$ python -q
>>> import numpy as np
>>> np.set_printoptions(precision=2, suppress=True, linewidth=140, legacy="1.25")
>>> K = np.load("data.npy")
>>> K
array([[ 19,   1,  -5,  13,   3,  -3,  -4,  10,   1, -10,  -1, -12,   8,   7,  -4],
       [  1,   7,  -7,  -1,  -5,  -3,  -6,   2,  -3,   2,   5,   4,  -2,   5,  -4],
       [ -5,  -7,  17,   2,   5,   3,   5,   1,   4,   7,  -2,  -6,   1,  -3,  -6],
       [ 13,  -1,   2,  29,   4,  -1, -12,  10,   4,  -3,   9, -18,   5,  19,   6],
       [  3,  -5,   5,   4,  12,  -3,   4,   1,   9,  -4,   2,  -6,   2,  -4,   2],
       [ -3,  -3,   3,  -1,  -3,  24,   5,  -6,   8,   0,  -1,   6, -15,  -2,   8],
       [ -4,  -6,   5, -12,   4,   5,  15,  -1,   1,   0,  -7,   2,  -2, -15,  -2],
       [ 10,   2,   1,  10,   1,  -6,  -1,  18,  -6,  -1,   4, -12,   6,   6,  -8],
       [  1,  -3,   4,   4,   9,   8,   1,  -6,  19,   1,   6,   1, -12,  -2,   2],
       [-10,   2,   7,  -3,  -4,   0,   0,  -1,   1,  20,   7,   2,  -7,   1, -14],
       [ -1,   5,  -2,   9,   2,  -1,  -7,   4,   6,   7,  16,  -1,  -8,   9,   0],
       [-12,   4,  -6, -18,  -6,   6,   2, -12,   1,   2,  -1,  19, -12,  -8,   4],
       [  8,  -2,   1,   5,   2, -15,  -2,   6, -12,  -7,  -8, -12,  23,   3,  -4],
       [  7,   5,  -3,  19,  -4,  -2, -15,   6,  -2,   1,   9,  -8,   3,  19,   2],
       [ -4,  -4,  -6,   6,   2,   8,  -2,  -8,   2, -14,   0,   4,  -4,   2,  32]])
>>> # equal to its transpose
>>> np.argsort(-np.linalg.norm(K, axis=0).round(6), kind="stable")[:3]
array([ 3, 14, 11])
>>> [round(float(x), 2) for x in np.linalg.svd(K, compute_uv=False)[:3]]
[83.43, 54.62, 46.37]
>>> other = K / np.linalg.norm(K, axis=1, keepdims=True)
>>> C2 = other @ other.T
>>> round(np.degrees(np.arccos(np.clip(C2[5, 10], -1, 1))), 2)
89.19
>>> w, evecs = np.linalg.eigh(K)
>>> x0 = np.array([0, 5, 2, 4, 4, 0, 3, 3, 5, 4, 1, 2, 3, 3, 0])
>>> x0 @ K @ x0
2175
>>> np.round(np.linalg.eigvalsh(K[1:, 1:]), 2) + 0
array([ 0.  ,  0.  ,  0.  ,  0.  ,  0.  ,  2.72,  4.35, 10.81, 15.71, 20.57, 40.87, 45.45, 54.61, 74.92])
>>> np.round(x0 @ K @ x0 / (x0 @ x0), 2), np.round(w[0], 2), np.round(w[-1], 2)
(15.21, -0.0, 83.43)
>>> (np.sign(evecs[:, -1].round(6)) == np.sign(evecs[0, -1].round(6))).astype(int)
array([1, 1, 0, 1, 1, 0, 0, 1, 0, 0, 1, 0, 1, 1, 0])
>>> feats = np.array([[1, -2, -2, 0, 1, 2, -1, 2, 2, 0, -2, 2, 0, -2],
...     [2, 0, 3, -1, 0, -1, 2, -2, -1, -3, -2, -3, 3, 3],
...     [-1, 0, -1, 3, 2, 1, 0, -1, -3, -1, 0, -2, 1, -1],
...     [-1, 2, 3, -2, -3, -1, 0, 1, -1, 2, 1, 3, -1, -3],
...     [-2, -3, 2, -3, 2, 0, -2, 3, -3, 1, 0, 3, -2, 1],
...     [0, -2, 0, 0, 1, 3, -1, 3, 0, 1, 3, 2, -1, -2],
...     [-2, 2, -1, -3, 0, 1, 0, -1, 2, 2, -3, 0, -2, 3],
...     [-3, 3, 2, 2, 3, -3, -1, 2, 2, -2, -1, 2, -3, -2],
...     [2, -3, 0, 2, -2, 1, 0, -3, 3, 2, 2, -2, 2, -1],
...     [0, -3, 2, 2, -1, -1, 2, 1, 0, 1, -2, 0, 0, 2]])
>>> feats[:, 10] = -3 * feats[:, 12]
>>> feats
array([[ 1, -2, -2,  0,  1,  2, -1,  2,  2,  0,  0,  2,  0, -2],
       [ 2,  0,  3, -1,  0, -1,  2, -2, -1, -3, -9, -3,  3,  3],
       [-1,  0, -1,  3,  2,  1,  0, -1, -3, -1, -3, -2,  1, -1],
       [-1,  2,  3, -2, -3, -1,  0,  1, -1,  2,  3,  3, -1, -3],
       [-2, -3,  2, -3,  2,  0, -2,  3, -3,  1,  6,  3, -2,  1],
       [ 0, -2,  0,  0,  1,  3, -1,  3,  0,  1,  3,  2, -1, -2],
       [-2,  2, -1, -3,  0,  1,  0, -1,  2,  2,  6,  0, -2,  3],
       [-3,  3,  2,  2,  3, -3, -1,  2,  2, -2,  9,  2, -3, -2],
       [ 2, -3,  0,  2, -2,  1,  0, -3,  3,  2, -6, -2,  2, -1],
       [ 0, -3,  2,  2, -1, -1,  2,  1,  0,  1,  0,  0,  0,  2]])
>>> rng = np.random.default_rng(143755)
>>> other = feats + rng.integers(-2, 3, (10, 9)) @ rng.integers(-2, 3, (9, 14))
>>> other
array([[  2,  -1,  -5,  -1,   4,   3,  -1,   4,   6,   4,   2,   1,  -4,  -2],
       [  2,   7,   2,  -5,  11,  -3,  10,  -2,   4,   1,  -7,  -1,  -8,   5],
       [ -4,  -5,   1,  -9,   7,   8,  -2,  -5,   1,  -9,  -8,  -7,   7,  -1],
       [  0,   0,   4,  -9,  -4,  -1,  -9,  -1,  -2,   2,  -3,  -4,   5,  -2],
       [ -9,  -1,   7,  -6,   1,   3,   5,   1,  -3,  -9,  10,  13,   9,   5],
       [  6,   5,   7,  -5,  11,   1,   5,   7,  -1,   2,   8,   4,   2,   0],
       [  0,   1,  -5,  -8,  14,  15,  12,   9,   9,  -8,  15,   0,  -3,  -2],
       [-10,  -4,  -5,   2,   4,  -3,   0, -10,   4,  -5,   4,  -2,  -8,  -4],
       [  6,   2,   4,   1, -10,  -6, -10,   3,   1,  13, -11,  -4,  -4,   3],
       [ -1,  -3,  -1,   0,   0,   2,   6,   5,  -5,  -9,   3,  -1,   7,   1]])
>>> np.round(np.linalg.svd(other - feats, compute_uv=False), 2) + 0
array([40.76, 30.63, 24.97, 21.25, 17.35,  9.72,  7.46,  4.06,  1.23,  0.  ])
>>> np.linalg.matrix_rank(other - feats, tol=1e-8)
9
>>> np.abs(other - feats).sum(axis=1)
array([27, 59, 68, 44, 69, 61, 94, 56, 75, 45])
>>> other - feats
array([[  1,   1,  -3,  -1,   3,   1,   0,   2,   4,   4,   2,  -1,  -4,   0],
       [  0,   7,  -1,  -4,  11,  -2,   8,   0,   5,   4,   2,   2, -11,   2],
       [ -3,  -5,   2, -12,   5,   7,  -2,  -4,   4,  -8,  -5,  -5,   6,   0],
       [  1,  -2,   1,  -7,  -1,   0,  -9,  -2,  -1,   0,  -6,  -7,   6,   1],
       [ -7,   2,   5,  -3,  -1,   3,   7,  -2,   0, -10,   4,  10,  11,   4],
       [  6,   7,   7,  -5,  10,  -2,   6,   4,  -1,   1,   5,   2,   3,   2],
       [  2,  -1,  -4,  -5,  14,  14,  12,  10,   7, -10,   9,   0,  -1,  -5],
       [ -7,  -7,  -7,   0,   1,   0,   1, -12,   2,  -3,  -5,  -4,  -5,  -2],
       [  4,   5,   4,  -1,  -8,  -7, -10,   6,  -2,  11,  -5,  -2,  -6,   4],
       [ -1,   0,  -3,  -2,   1,   3,   4,   4,  -5, -10,   3,  -1,   7,  -1]])
